>>> import numpy as np
>>> np.set_printoptions(suppress=True, linewidth=200)
>>> A = np.load("arr.npy")
>>> A
array([[-0.7  , -0.376,  0.4  ],
       [ 0.9  ,  0.19 , -0.2  ],
       [-0.5  ,  1.285, -1.3  ],
       [ 0.8  ,  0.605, -0.6  ],
       [-0.2  , -1.897,  1.9  ],
       [ 0.   , -1.534,  1.5  ],
       [ 0.1  ,  0.03 ,  0.   ],
       [ 0.   ,  0.3  , -0.3  ],
       [ 0.8  , -0.384,  0.4  ],
       [ 1.   ,  0.484, -0.5  ],
       [ 0.3  ,  1.8  , -1.8  ],
       [ 0.7  , -1.291,  1.3  ],
       [ 0.9  , -0.719,  0.7  ],
       [-0.3  ,  1.677, -1.7  ],
       [ 0.9  ,  0.803, -0.8  ],
       [ 0.4  ,  0.6  , -0.6  ],
       [ 0.9  , -1.223,  1.2  ],
       [-1.7  , -0.883,  0.9  ],
       [ 0.9  ,  0.67 , -0.7  ],
       [ 0.7  ,  1.126, -1.1  ],
       [ 0.6  , -1.109,  1.1  ],
       [ 0.2  ,  0.807, -0.8  ],
       [ 0.6  , -1.39 ,  1.4  ],
       [-0.8  , -1.322,  1.3  ],
       [ 0.3  , -0.916,  0.9  ],
       [-0.1  ,  0.148, -0.1  ]])
>>> P = A @ np.linalg.solve(A.T @ A, A.T)
>>> np.allclose(P @ P, P)
True
>>> np.round(P @ A[:, 1], 3)
array([-0.376,  0.19 ,  1.285,  0.605, -1.897, -1.534,  0.03 ,  0.3  , -0.384,  0.484,  1.8  , -1.291, -0.719,  1.677,  0.803,  0.6  , -1.223, -0.883,  0.67 ,  1.126, -1.109,  0.807, -1.39 , -1.322,
       -0.916,  0.148])
>>> np.round(np.trace(P), 3)
np.float64(3.0)
>>> np.round(np.linalg.eigvalsh(P), 3) + 0
array([0., 0., 0., 0., 0., 0., 0., 0., 0., 0., 0., 0., 0., 0., 0., 0., 0., 0., 0., 0., 0., 0., 0., 1., 1., 1.])
>>> mat = np.array([[2, -1], [0, 3]])
>>> mat[-1] = mat[0] + -1 * mat[1]
>>> mat
array([[ 2, -1],
       [ 2, -4]])
>>> out = mat ** -1
Traceback (most recent call last):
  File "<python-input-12>", line 1, in <module>
    out = mat ** -1
          ~~~~^^~~~
ValueError: Integers to negative integer powers are not allowed.
>>> out = np.linalg.inv(mat)
>>> round(float(np.linalg.cond(mat)), 3)
3.911
>>> print(mat @ out)
[[1. 0.]
 [0. 1.]]
>>> round(np.linalg.norm(mat), 3)
np.float64(5.0)
>>> np.count_nonzero(mat)
np.int64(4)
>>> mat.shape
(2, 2)
>>> mat.mean(axis=0)
array([ 2. , -2.5])
>>> mat.sum(axis=0)
array([ 4, -5])
>>> np.abs(mat).max()
np.int64(4)
>>> np.round(np.linalg.svd(mat, compute_uv=False), 3)
array([4.844, 1.239])
>>> mat[:, 2]
Traceback (most recent call last):
  File "<python-input-23>", line 1, in <module>
    mat[:, 2]
    ~~~^^^^^^
IndexError: index 2 is out of bounds for axis 1 with size 2
>>> mat.sum(axis=1)
array([ 1, -2])
>>> print(np.linalg.matrix_rank(mat))
2
>>> mat.inv()
Traceback (most recent call last):
  File "<python-input-26>", line 1, in <module>
    mat.inv()
    ^^^^^^^
AttributeError: 'numpy.ndarray' object has no attribute 'inv'
>>> np.allclose(mat, mat.T)
False
>>> np.allclose(mat @ mat.T, mat.T @ mat)
False
>>> print((mat + mat.T) / 2)
[[ 2.   0.5]
 [ 0.5 -4. ]]
>>> rng = np.random.default_rng(55)
>>> idx = rng.permutation(2)
>>> idx
array([1, 0])
>>> out = mat[idx][:, idx]
>>> print(np.allclose(out, mat))
False
>>> np.trace(out)
np.int64(-2)
>>> np.round(np.sort(np.abs(np.linalg.eigvals(out))), 3)
array([1.646, 3.646])
>>> np.round(np.linalg.det(out), 3), np.round(np.linalg.det(mat[idx]), 3)
(np.float64(-6.0), np.float64(6.0))
>>> np.diag(out)
array([-4,  2])
>>> x = np.array([0, -3, 1])
>>> y = A @ x
>>> np.round(np.linalg.solve(A.T @ A, A.T @ y), 3) + 0
array([ 0., -3.,  1.])
>>> np.round(np.linalg.pinv(A) @ A, 3) + 0
array([[1., 0., 0.],
       [0., 1., 0.],
       [0., 0., 1.]])
>>> y = y + 0.02 * rng.normal(size=26)
>>> print(y.round(3))
[ 1.468 -0.776 -5.126 -2.44   7.592  6.132 -0.113 -1.184  1.59  -1.943 -7.167  5.17   2.849 -6.722 -3.238 -2.378  4.87   3.523 -2.687 -4.464  4.42  -3.234  5.578  5.234  3.625 -0.518]
>>> b, *_ = np.linalg.lstsq(A, y)
>>> print(round(np.linalg.norm(y - A @ b), 3))
0.112
>>> K = np.minimum.outer(np.arange(1, 5), np.arange(1, 5)) * 2
>>> K
array([[2, 2, 2, 2],
       [2, 4, 4, 4],
       [2, 4, 6, 6],
       [2, 4, 6, 8]])
>>> Lm = np.linalg.cholesky(K)
>>> round(float(np.prod(np.diag(Lm)) ** 2), 3), np.round(np.linalg.det(K), 3)
(16.0, np.float64(16.0))
>>> np.round(K / np.sqrt(np.outer(np.diag(K), np.diag(K))), 3)
array([[1.   , 0.707, 0.577, 0.5  ],
       [0.707, 1.   , 0.816, 0.707],
       [0.577, 0.816, 1.   , 0.866],
       [0.5  , 0.707, 0.866, 1.   ]])
>>> Lm.round(3)
array([[1.414, 0.   , 0.   , 0.   ],
       [1.414, 1.414, 0.   , 0.   ],
       [1.414, 1.414, 1.414, 0.   ],
       [1.414, 1.414, 1.414, 1.414]])
>>> vals, evecs = np.linalg.eig(Lm)
>>> np.round(np.sort(np.linalg.eigvals(Lm.T)), 3)
array([1.414, 1.414, 1.414, 1.414])
>>> np.round(np.sort(np.linalg.eigvals(Lm @ Lm)), 3)
array([2., 2., 2., 2.])
>>> round(np.prod(vals), 3)
np.float64(4.0)
>>> np.round(np.sort(np.linalg.eigvals(np.linalg.inv(Lm))), 3)
array([0.707, 0.707, 0.707, 0.707])
>>> J = np.array([[6.0, 0.0, -2.0], [0.0, 5.0, 0.0], [-2.0, 0.0, 9.0]])
>>> J
array([[ 6.,  0., -2.],
       [ 0.,  5.,  0.],
       [-2.,  0.,  9.]])
>>> x = np.ones(3)
>>> for _ in range(7):
...     x = J @ x
...     x /= np.linalg.norm(x)
...     print(round(x @ J @ x, 3))
... 
6.111
7.667
9.103
9.741
9.933
9.983
9.996
>>> print(x.round(3))
[-0.426  0.017  0.905]
>>> round(float(np.linalg.eigvalsh(J)[-1]), 3)
10.0
>>> round(float(np.abs(np.linalg.eigvals(J)).max()), 3)
10.0
>>> (J - J.T) / 2
array([[0., 0., 0.],
       [0., 0., 0.],
       [0., 0., 0.]])
>>> np.round(np.linalg.matrix_power(J, 4), 3)
array([[ 2500.,     0., -3750.],
       [    0.,   625.,     0.],
       [-3750.,     0.,  8125.]])
>>> np.linalg.determinant(J)
Traceback (most recent call last):
  File "<python-input-67>", line 1, in <module>
    np.linalg.determinant(J)
    ^^^^^^^^^^^^^^^^^^^^^
AttributeError: module 'numpy.linalg' has no attribute 'determinant'
>>> np.round(np.sort(np.abs(np.linalg.eigvals(J))), 3)
array([ 5.,  5., 10.])
>>> print(np.allclose(J @ J.T, J.T @ J))
True
>>> idx = rng.permutation(3)
>>> out = J[:, idx] * rng.choice([-1, 1], 3)
>>> print(out)
[[-6. -2. -0.]
 [-0.  0. -5.]
 [ 2.  9. -0.]]
>>> left, _, Vt = np.linalg.svd(J.T @ out)
>>> np.round(np.linalg.lstsq(J, out)[0], 3) + 0
array([[-1.,  0.,  0.],
       [ 0.,  0., -1.],
       [ 0.,  1.,  0.]])
>>> M = np.load("run6.npy")
>>> M
array([[-0.801,  1.378,  1.719],
       [ 0.9  ,  0.   ,  0.7  ],
       [-0.8  ,  1.4  ,  1.7  ]])
>>> left, sigma, Vt = np.linalg.svd(M, full_matrices=False)
>>> np.round(left.T @ left, 3) + 0
array([[1., 0., 0.],
       [0., 1., 0.],
       [0., 0., 1.]])
>>> np.round(np.abs(Vt[0]), 3)
array([0.321, 0.59 , 0.741])
>>> left.shape, sigma.shape, Vt.shape
((3, 3), (3,), (3, 3))
>>> np.allclose(left * sigma @ Vt, M)
True
>>> np.round(sigma / sigma[0], 3)
array([1.   , 0.337, 0.006])
>>> print(np.abs(left[:, 0]).round(6).argmax())
0
>>> np.round(Vt @ Vt.T, 3) + 0
array([[1., 0., 0.],
       [0., 1., 0.],
       [0., 0., 1.]])
>>> print(np.round(left.T @ M @ Vt.T, 3) + 0)
[[3.321 0.    0.   ]
 [0.    1.12  0.   ]
 [0.    0.    0.019]]
>>> (sigma > 1e-8).sum()
np.int64(3)
>>> print(np.argsort(-np.linalg.norm(M, axis=0).round(6), kind="stable")[:3])
[2 1 0]
>>> round(np.log10(np.linalg.cond(M)))
2
>>> np.linalg.cond(M) > 100
np.True_
>>> np.linalg.matrix_rank(M, rtol=0.1)
np.int64(2)
>>> print(round(np.linalg.norm(M, 2) / np.linalg.norm(M), 3))
0.948
>>> [round(float(x), 3) for x in np.linalg.svd(M, compute_uv=False)[:3]]
[3.321, 1.12, 0.019]
>>> x = np.array([-1, -1, -1])
>>> h1 = np.maximum(M @ x, 0)
>>> np.maximum(M @ x, 0) - np.maximum(-M @ x, 0)
array([-2.296, -1.6  , -2.3  ])
>>> M * (h1 > 1e-9)[:, None]
array([[-0.,  0.,  0.],
       [ 0.,  0.,  0.],
       [-0.,  0.,  0.]])
>>> M.T @ h1
array([0., 0., 0.])
>>> np.flatnonzero(h1 > 1e-9)
array([], dtype=int64)
>>> w1 = np.array([[0, 2, 2, -2], [3, 3, 1, -1], [0, -1, -3, -2]])
>>> b = np.array([-2, -2, -2, 1])
>>> act = np.maximum(M @ w1 + b, 0)
>>> act.round(3)
array([[2.134, 0.   , 0.   , 0.   ],
       [0.   , 0.   , 0.   , 0.   ],
       [2.2  , 0.   , 0.   , 0.   ]])
>>> np.round((act > 0).mean(axis=0), 3)
array([0.667, 0.   , 0.   , 0.   ])
>>> print((act > 0).astype(int))
[[1 0 0 0]
 [0 0 0 0]
 [1 0 0 0]]
>>> C = np.array([[-3, -2, -2], [1, -2, -2], [-2, -1, 2], [-3, 3, 1]])
>>> print(w1 @ C)
[[  4 -12  -2]
 [ -5 -16 -11]
 [ 11  -1  -6]]
>>> vals, evecs = np.linalg.eig(M)
>>> np.round(M @ evecs[:, 0] - vals[0] * evecs[:, 0], 3) + 0
array([0., 0., 0.])
>>> np.round(np.sort(np.linalg.eigvals(M @ M)), 3)
array([0.001, 1.169, 4.051])
>>> E = np.loadtxt("a.csv", delimiter=",")
>>> E
array([[ 16.01 ,  11.78 ,   2.86 ],
       [ 14.868,  10.829,   2.441],
       [  4.943,   3.283,  -0.138],
       [  3.766,   2.522,  -0.224],
       [  2.407,   1.699,  -0.207],
       [  1.084,   0.935,  -0.036],
       [ -1.086,  -2.642,  -1.788],
       [ -4.589, -11.361,  -9.167],
       [ -9.1  , -21.115, -17.522],
       [-19.552, -41.674, -34.983]])
>>> idx = E[:, 1] > np.median(E[:, 1])
>>> r0 = E[idx].mean(axis=0) - E[~idx].mean(axis=0)
>>> print(r0.round(3))
[15.047 21.194 13.646]
>>> idx.astype(int)
array([1, 1, 1, 1, 1, 0, 0, 0, 0, 0])
>>> np.argsort(-np.abs(r0).round(6), kind="stable")
array([1, 0, 2])
>>> G = np.cov(E, rowvar=False)
>>> print(np.round(np.median(E, axis=0), 3))
[ 1.746  1.317 -0.216]
>>> np.argsort(-E.std(axis=0).round(6), kind="stable")
array([1, 2, 0])
>>> print(np.round(np.corrcoef(E.T), 3))
[[1.    0.958 0.897]
 [0.958 1.    0.985]
 [0.897 0.985 1.   ]]
>>> Xc = E - E.mean(axis=0)
>>> left, sigma, Vt = np.linalg.svd(Xc, full_matrices=False)
>>> (np.sign(left[:, 0]) == np.sign(left[0, 0])).astype(int)
array([1, 1, 1, 1, 1, 1, 1, 0, 0, 0])
>>> np.round(Xc.mean(axis=0), 3) + 0
array([0., 0., 0.])
>>> print(np.round(Vt[0] * np.sign(Vt[0, np.abs(Vt[0]).argmax()]), 3))
[0.451 0.723 0.522]
>>> np.linalg.matrix_rank(Xc)
np.int64(3)
>>> C = E[[2, 8]].astype(float)
>>> for _ in range(5):
...     idx = np.linalg.norm(E[:, None] - C, axis=-1).argmin(axis=1)
...     C = np.array([E[idx == j].mean(axis=0) for j in range(2)])
... 
>>> idx
array([0, 0, 0, 0, 0, 0, 0, 1, 1, 1])
>>> print(np.bincount(idx))
[7 3]
>>> np.abs(C[1] - C[0]).argmax()
np.int64(1)
>>> m1 = np.load("test3.npy")
>>> m1
array([[3, 3, 6],
       [2, 3, 0],
       [2, 1, 2]])
>>> x = np.array([2, 2, 0])
>>> y = m1 @ x
>>> b, lr = np.zeros(3), 1 / np.linalg.norm(m1, 2) ** 2
>>> for i in range(40):
...     b -= lr * m1.T @ (m1 @ b - y)
...     if i % 10 == 0: print(i, round(np.linalg.norm(m1 @ b - y), 3))
... 
0 5.09
10 1.447
20 0.494
30 0.297
>>> b.round(3)
array([1.729, 2.181, 0.061])
>>> vals, evecs = np.linalg.eigh(J)
>>> x = np.array([3, 1, -6])
>>> np.round(evecs * np.sqrt(vals) @ evecs.T, 3)
array([[ 2.421,  0.   , -0.37 ],
       [ 0.   ,  2.236,  0.   ],
       [-0.37 ,  0.   ,  2.977]])
>>> print(np.round(np.linalg.eigvalsh(J[1:, 1:]), 3))
[5. 9.]
>>> print(np.abs(J).sum(axis=1).max(), np.abs(vals).max())
11.0 10.0
>>> print(x @ J @ x)
455.0
>>> vals, evecs = np.linalg.eig(m1)
>>> vals.round(3)
array([ 7.243, -1.243,  2.   ])
>>> np.abs(m1).max()
np.int64(6)
>>> print(m1 - m1[0])
[[ 0  0  0]
 [-1  0 -6]
 [-1 -2 -4]]
>>> m1.sum(axis=0)
array([7, 7, 8])
>>> print(np.count_nonzero(m1))
8
>>> np.round(m1.mean(axis=0), 3)
array([2.333, 2.333, 2.667])
>>> print(np.diff(m1, axis=0))
[[-1  0 -6]
 [ 0 -2  2]]
>>> np.unravel_index(np.abs(m1).argmax(), m1.shape)
(np.int64(0), np.int64(2))
>>> np.round(np.linalg.svd(m1, compute_uv=False), 3)
array([8.204, 2.846, 0.771])
>>> m1.sum(axis=1)
array([12,  5,  5])
>>> X = np.load("block1.npy")
>>> X
array([[-0.03 ,  0.05 , -0.05 ],
       [-0.716,  0.905, -0.905],
       [ 0.264, -0.422,  0.422],
       [-0.397,  0.604, -0.604],
       [ 0.371, -0.572,  0.572],
       [ 0.264, -0.422,  0.422],
       [-0.207,  0.336, -0.336],
       [-0.291,  0.462, -0.462],
       [-0.264,  0.422, -0.422],
       [-0.03 ,  0.05 , -0.05 ],
       [ 0.119, -0.197,  0.197],
       [-0.119,  0.197, -0.197],
       [ 0.119, -0.197,  0.197],
       [ 0.345, -0.537,  0.537],
       [ 0.09 , -0.149,  0.149],
       [ 0.235, -0.38 ,  0.38 ],
       [-0.03 ,  0.05 , -0.05 ],
       [-0.371,  0.572, -0.572],
       [ 0.09 , -0.149,  0.149]])
>>> idx = X[:, 1] > np.median(X[:, 1])
>>> r0 = X[idx].mean(axis=0) - X[~idx].mean(axis=0)
>>> idx.astype(int)
array([0, 1, 0, 1, 0, 0, 1, 1, 1, 0, 0, 1, 0, 0, 0, 0, 0, 1, 0])
>>> r0.round(3)
array([-0.488,  0.739, -0.739])
>>> round((((X - X.mean(axis=0)) @ r0 > 0) == idx).mean(), 3)
np.float64(0.842)
>>> P = E @ np.linalg.solve(E.T @ E, E.T)
>>> print(np.round(np.linalg.eigvalsh(P), 3) + 0)
[0. 0. 0. 0. 0. 0. 0. 1. 1. 1.]
>>> np.round(np.diag(P), 3)
array([0.502, 0.426, 0.177, 0.162, 0.126, 0.06 , 0.11 , 0.292, 0.309, 0.837])
>>> round(float(np.trace(P)), 3)
3.0
>>> np.round(P @ E[:, 1], 3)
array([ 11.78 ,  10.829,   3.283,   2.522,   1.699,   0.935,  -2.642, -11.361, -21.115, -41.674])
>>> Xc = X - X.mean(axis=0)
>>> left, sigma, Vt = np.linalg.svd(Xc, full_matrices=False)
>>> np.linalg.matrix_rank(Xc)
np.int64(2)
>>> np.searchsorted(np.cumsum(sigma ** 2) / (sigma ** 2).sum(), 0.9) + 1
np.int64(1)
>>> (np.sign(left[:, 0]) == np.sign(left[0, 0])).astype(int)
array([1, 1, 0, 1, 0, 0, 1, 1, 1, 1, 0, 1, 0, 0, 0, 0, 1, 1, 0])
>>> np.round(Vt[0] * np.sign(Vt[0, np.abs(Vt[0]).argmax()]), 3)
array([-0.431,  0.638, -0.638])
>>> sigma.round(3) + 0
array([2.837, 0.108, 0.   ])
>>> print(round(float((sigma ** 2).sum() ** 2 / (sigma ** 4).sum()), 3))
1.003
>>> print(np.linalg.cond(X) > 100)
True
>>> print(np.linalg.matrix_rank(X, rtol=0.1))
1
>>> [round(float(x), 3) for x in np.linalg.svd(X, compute_uv=False)[:3]]
[2.847, 0.112, 0.0]
